$ ipython --no-banner

In [1]: import numpy as np

In [2]: np.set_printoptions(precision=2, suppress=True, linewidth=140, legacy="1.25")

In [3]: F = np.load("m.npy")

In [4]: F
Out[4]: 
array([[0, 0, 2],
       [1, 3, 1],
       [0, 0, 2]])

In [5]: # rows and columns are dependent

In [6]: rng = np.random.default_rng(745)

In [7]: idx = rng.permutation(3)

In [8]: idx
Out[8]: array([1, 0, 2])

In [9]: out = F[idx][:, idx]

In [10]: np.allclose(out, F)
Out[10]: False

In [11]: out
Out[11]: 
array([[3, 1, 1],
       [0, 0, 2],
       [0, 0, 2]])

In [12]: np.sort(np.abs(np.linalg.eigvals(out)))
Out[12]: array([0., 2., 3.])

In [13]: np.trace(out)
Out[13]: 5

In [14]: Uu, s, Vh = np.linalg.svd(F, full_matrices=False)

In [15]: np.cumsum(s ** 2) / np.sum(s ** 2)
Out[15]: array([0.67, 1.  , 1.  ])

In [16]: (s > 1e-8).sum()
Out[16]: 2

In [17]: np.round(Uu.T @ Uu, 2) + 0
Out[17]: 
array([[1., 0., 0.],
       [0., 1., 0.],
       [0., 0., 1.]])

In [18]: r = np.linalg.matrix_rank(F)

In [19]: r
Out[19]: 2

In [20]: N = np.linalg.svd(F)[2][r:].T

In [21]: N.shape
Out[21]: (3, 1)

In [22]: [int(np.linalg.matrix_rank(np.delete(F, i, axis=0))) for i in range(3)]
Out[22]: [2, 1, 2]

In [23]: np.round(N[:, 0] / N[np.abs(N[:, 0]).round(6).argmax(), 0], 2) + 0
Out[23]: array([ 1.  , -0.33,  0.  ])

In [24]: np.round(F @ N, 2) + 0
Out[24]: 
array([[0.],
       [0.],
       [0.]])

In [25]: np.allclose(F @ N, 0)
Out[25]: True

In [26]: x = np.array([0, -2, 1])

In [27]: (F @ x).argmax()
Out[27]: 0

In [28]: F @ np.ones(3)
Out[28]: array([2., 5., 2.])

In [29]: F @ x
Out[29]: array([ 2, -5,  2])

In [30]: F @ (2 * x)
Out[30]: array([  4, -10,   4])

In [31]: F * x
Out[31]: 
array([[ 0,  0,  2],
       [ 0, -6,  1],
       [ 0,  0,  2]])

In [32]: np.einsum("ij,j->i", F, x)
Out[32]: array([ 2, -5,  2])

In [33]: E = np.load("run13.npy")

In [34]: E
Out[34]: 
array([[-0.16, -0.21, -0.86],
       [-0.03, -0.22,  0.48],
       [ 0.71,  0.63, -0.15],
       [-0.68,  0.72,  0.02]])

In [35]: # columns are unit length and at right angles

In [36]: W1 = np.array([[3, 0, 4], [0, 2, 5], [4, 3, 2]])

In [37]: b = np.array([-2, -2, 1])

In [38]: hid = np.maximum(E @ W1 + b, 0)

In [39]: hid
Out[39]: 
array([[0.  , 0.  , 0.  ],
       [0.  , 0.  , 0.73],
       [0.  , 0.  , 6.68],
       [0.  , 0.  , 1.91]])

In [40]: np.linalg.matrix_rank(hid)
Out[40]: 1

In [41]: basis = np.array([[2, 1, -1], [0, -2, 0], [1, 2, 2]])

In [42]: (hid @ basis).round(6).argmax(axis=1)
Out[42]: array([0, 1, 1, 1])

In [43]: W1 @ basis
Out[43]: 
array([[10, 11,  5],
       [ 5,  6, 10],
       [10,  2,  0]])

In [44]: hid @ hid.T
Out[44]: 
array([[ 0.  ,  0.  ,  0.  ,  0.  ],
       [ 0.  ,  0.53,  4.87,  1.39],
       [ 0.  ,  4.87, 44.64, 12.76],
       [ 0.  ,  1.39, 12.76,  3.65]])

In [45]: np.linalg.norm(hid, axis=0)
Out[45]: array([0.  , 0.  , 6.99])

In [46]: O, R = np.linalg.qr(E)

In [47]: O
Out[47]: 
array([[-0.16, -0.21, -0.86],
       [-0.03, -0.22,  0.48],
       [ 0.71,  0.63, -0.15],
       [-0.68,  0.72,  0.02]])

In [48]: np.round(abs(R[0, 0]), 2), np.round(np.linalg.norm(E[:, 0]), 2)
Out[48]: (1.0, 1.0)

In [49]: O @ R
Out[49]: 
array([[-0.16, -0.21, -0.86],
       [-0.03, -0.22,  0.48],
       [ 0.71,  0.63, -0.15],
       [-0.68,  0.72,  0.02]])

In [50]: np.abs(np.diag(R))
Out[50]: array([1., 1., 1.])

In [51]: O.shape, R.shape
Out[51]: ((4, 3), (3, 3))

In [52]: np.allclose(R.T @ R, E.T @ E)
Out[52]: True

In [53]: R.round(2) + 0
Out[53]: 
array([[1., 0., 0.],
       [0., 1., 0.],
       [0., 0., 1.]])

In [54]: np.round(O.T @ O, 2) + 0
Out[54]: 
array([[1., 0., 0.],
       [0., 1., 0.],
       [0., 0., 1.]])

In [55]: np.round(O[3] @ O[2], 2)
Out[55]: -0.04

In [56]: np.round(np.linalg.norm(O, 1), 2), np.round(np.linalg.norm(O, np.inf), 2)
Out[56]: (1.78, 1.49)

In [57]: np.round(np.linalg.norm(O[3], 1), 2), round(float(np.linalg.norm(O[3], np.inf)), 2)
Out[57]: (1.42, 0.72)

In [58]: round(float(np.linalg.norm(O, "nuc")), 2)
Out[58]: 3.0

In [59]: round(np.linalg.norm(O, 2), 2)
Out[59]: 1.0

In [60]: np.linalg.norm(O, axis=1)
Out[60]: array([0.9 , 0.53, 0.96, 0.99])

In [61]: round(float(np.linalg.norm(O) ** 2 / np.linalg.norm(O, 2) ** 2), 2)
Out[61]: 3.0

In [62]: np.linalg.pinv(E)
Out[62]: 
array([[-0.16, -0.03,  0.71, -0.68],
       [-0.21, -0.22,  0.63,  0.72],
       [-0.86,  0.48, -0.15,  0.02]])

In [63]: np.linalg.svd(E, compute_uv=False)
Out[63]: array([1., 1., 1.])

In [64]: round(float(E[:, 2] @ E[:, 0]), 2)
Out[64]: -0.0

In [65]: f = np.array([-7, -1])

In [66]: feats = f[np.abs(np.subtract.outer(np.arange(2), np.arange(2)))]

In [67]: feats
Out[67]: 
array([[-7, -1],
       [-1, -7]])

In [68]: # symmetric

In [69]: out = feats + rng.integers(-2, 3, (2, 1)) @ rng.integers(-2, 3, (1, 2))

In [70]: out
Out[70]: 
array([[-7, -3],
       [-1, -3]])

In [71]: np.linalg.matrix_rank(out - feats, tol=1e-8)
Out[71]: 1

In [72]: np.linalg.svd(out - feats, compute_uv=False)
Out[72]: array([4.47, 0.  ])

In [73]: vals, V = np.linalg.eigh(feats)

In [74]: x = np.array([0, 2])

In [75]: np.linalg.eigvalsh(feats[1:, 1:])
Out[75]: array([-7.])

In [76]: V * np.abs(vals) @ V.T
Out[76]: 
array([[7., 1.],
       [1., 7.]])

In [77]: out = np.c_[E[:, :2] @ np.array([[3, 2], [0, 2]]), np.array([1, 2, 3, 1])]

In [78]: out
Out[78]: 
array([[-0.49, -0.75,  1.  ],
       [-0.1 , -0.51,  2.  ],
       [ 2.14,  2.68,  3.  ],
       [-2.04,  0.07,  1.  ]])

In [79]: np.linalg.norm(np.linalg.qr(E)[0].T @ out, axis=0) ** 2 / ((out ** 2).sum(axis=0) + 1e-12)
Out[79]: array([1.  , 1.  , 0.36])

In [80]: np.round(np.linalg.lstsq(E, out[:, 0])[0], 2) + 0
Out[80]: array([3., 0., 0.])

In [81]: np.linalg.matrix_rank(out)
Out[81]: 3

In [82]: vals, V = np.linalg.eig(feats)

In [83]: np.sort(np.linalg.eigvals(np.linalg.inv(feats)))
Out[83]: array([-0.17, -0.12])

In [84]: feats @ feats
Out[84]: 
array([[50, 14],
       [14, 50]])

In [85]: np.sort(np.abs(np.linalg.eigvals(feats)))
Out[85]: array([6., 8.])

In [86]: np.allclose(feats, feats.T)
Out[86]: True

In [87]: round(np.abs(np.linalg.eigvals(feats)).max(), 2)
Out[87]: 8.0

In [88]: np.linalg.determinant(feats)
AttributeError: module 'numpy.linalg' has no attribute 'determinant'


In [89]: (feats + feats.T) / 2
Out[89]: 
array([[-7., -1.],
       [-1., -7.]])

In [90]: np.trace(feats)
Out[90]: -14

In [91]: mat = np.maximum(np.array([[-5, 0],
    ...:     [-1, 1],
    ...:     [-5, 0],
    ...:     [-1, 5],
    ...:     [-4, 0],
    ...:     [2, 0],
    ...:     [2, -4],
    ...:     [-5, -3],
    ...:     [-2, -2],
    ...:     [4, -5],
    ...:     [-1, -2],
    ...:     [0, -1],
    ...:     [3, 2],
    ...:     [4, -4],
    ...:     [-2, -4],
    ...:     [2, 2],
    ...:     [-5, -3],
    ...:     [3, -2],
    ...:     [-3, 0],
    ...:     [-5, 4],
    ...:     [-2, -1],
    ...:     [-2, 5],
    ...:     [3, 0],
    ...:     [4, -3],
    ...:     [4, 4]]) @ np.array([[0, 0, 1], [1, 0, 3]]) + np.array([-4, 4, -1]), 0)

In [92]: mat
Out[92]: 
array([[ 0,  4,  0],
       [ 0,  4,  1],
       [ 0,  4,  0],
       [ 1,  4, 13],
       [ 0,  4,  0],
       [ 0,  4,  1],
       [ 0,  4,  0],
       [ 0,  4,  0],
       [ 0,  4,  0],
       [ 0,  4,  0],
       [ 0,  4,  0],
       [ 0,  4,  0],
       [ 0,  4,  8],
       [ 0,  4,  0],
       [ 0,  4,  0],
       [ 0,  4,  7],
       [ 0,  4,  0],
       [ 0,  4,  0],
       [ 0,  4,  0],
       [ 0,  4,  6],
       [ 0,  4,  0],
       [ 1,  4, 12],
       [ 0,  4,  2],
       [ 0,  4,  0],
       [ 0,  4, 15]])

In [93]: round(np.log10(np.linalg.cond(mat)))
Out[93]: 1

In [94]: np.argsort(-np.linalg.norm(mat, axis=0).round(6), kind="stable")[:3]
Out[94]: array([2, 1, 0])

In [95]: np.linalg.cond(mat) > 100
Out[95]: False

In [96]: np.linalg.matrix_rank(mat, rtol=0.1)
Out[96]: 2

In [97]: round(np.linalg.norm(mat, 2) / np.linalg.norm(mat), 2)
Out[97]: 0.88

In [98]: proj = mat @ np.linalg.solve(mat.T @ mat, mat.T)

In [99]: np.allclose(proj @ proj, proj)
Out[99]: True

In [100]: np.linalg.matrix_rank(mat)
Out[100]: 3

In [101]: np.diff(mat, axis=0)
Out[101]: 
array([[  0,   0,   1],
       [  0,   0,  -1],
       [  1,   0,  13],
       [ -1,   0, -13],
       [  0,   0,   1],
       [  0,   0,  -1],
       [  0,   0,   0],
       [  0,   0,   0],
       [  0,   0,   0],
       [  0,   0,   0],
       [  0,   0,   0],
       [  0,   0,   8],
       [  0,   0,  -8],
       [  0,   0,   0],
       [  0,   0,   7],
       [  0,   0,  -7],
       [  0,   0,   0],
       [  0,   0,   0],
       [  0,   0,   6],
       [  0,   0,  -6],
       [  1,   0,  12],
       [ -1,   0, -10],
       [  0,   0,  -2],
       [  0,   0,  15]])

In [102]: np.zeros(25, 3)
TypeError: Cannot interpret '3' as a data type


In [103]: mat.sum(axis=1)
Out[103]: array([ 4,  5,  4, 18,  4,  5,  4,  4,  4,  4,  4,  4, 12,  4,  4, 11,  4,  4,  4, 10,  4, 17,  6,  4, 19])

In [104]: np.linalg.svd(mat, compute_uv=False)
Out[104]: array([29.08, 15.75,  1.04])

In [105]: np.abs(mat).max()
Out[105]: 15

In [106]: mat.shape
Out[106]: (25, 3)

In [107]: np.count_nonzero(mat)
Out[107]: 36

In [108]: J = np.load("arr.npy")

In [109]: J
Out[109]: 
array([[4., 3., 3., 0.],
       [3., 4., 3., 0.],
       [3., 3., 4., 0.],
       [0., 0., 0., 4.]])

In [110]: round(float(np.linalg.norm(feats[1] - feats[0])), 2)
Out[110]: 8.49

In [111]: round(float(np.linalg.norm(feats, "nuc")), 2)
Out[111]: 14.0

In [112]: np.linalg.norm(feats, axis=2)
AxisError: axis 2 is out of bounds for array of dimension 2


In [113]: np.linalg.norm(feats, axis=1).argmax()
Out[113]: 0

In [114]: np.linalg.norm(feats, axis=1)
Out[114]: array([7.07, 7.07])

In [115]: round(float(np.linalg.norm(feats, 2)), 2)
Out[115]: 8.0

In [116]: np.round(np.linalg.norm(feats[1], 1), 2), round(float(np.linalg.norm(feats[1], np.inf)), 2)
Out[116]: (8.0, 7.0)

In [117]: f = np.array([2, 2, 1, 2])

In [118]: out = J + np.outer(f, np.eye(4)[3])

In [119]: np.linalg.matrix_rank(np.linalg.inv(out) - np.linalg.inv(J), tol=1e-8)
Out[119]: 1

In [120]: round(np.linalg.det(out) / np.linalg.det(J), 2), round(1 + np.linalg.solve(J, f)[3], 2)
Out[120]: (1.5, 1.5)
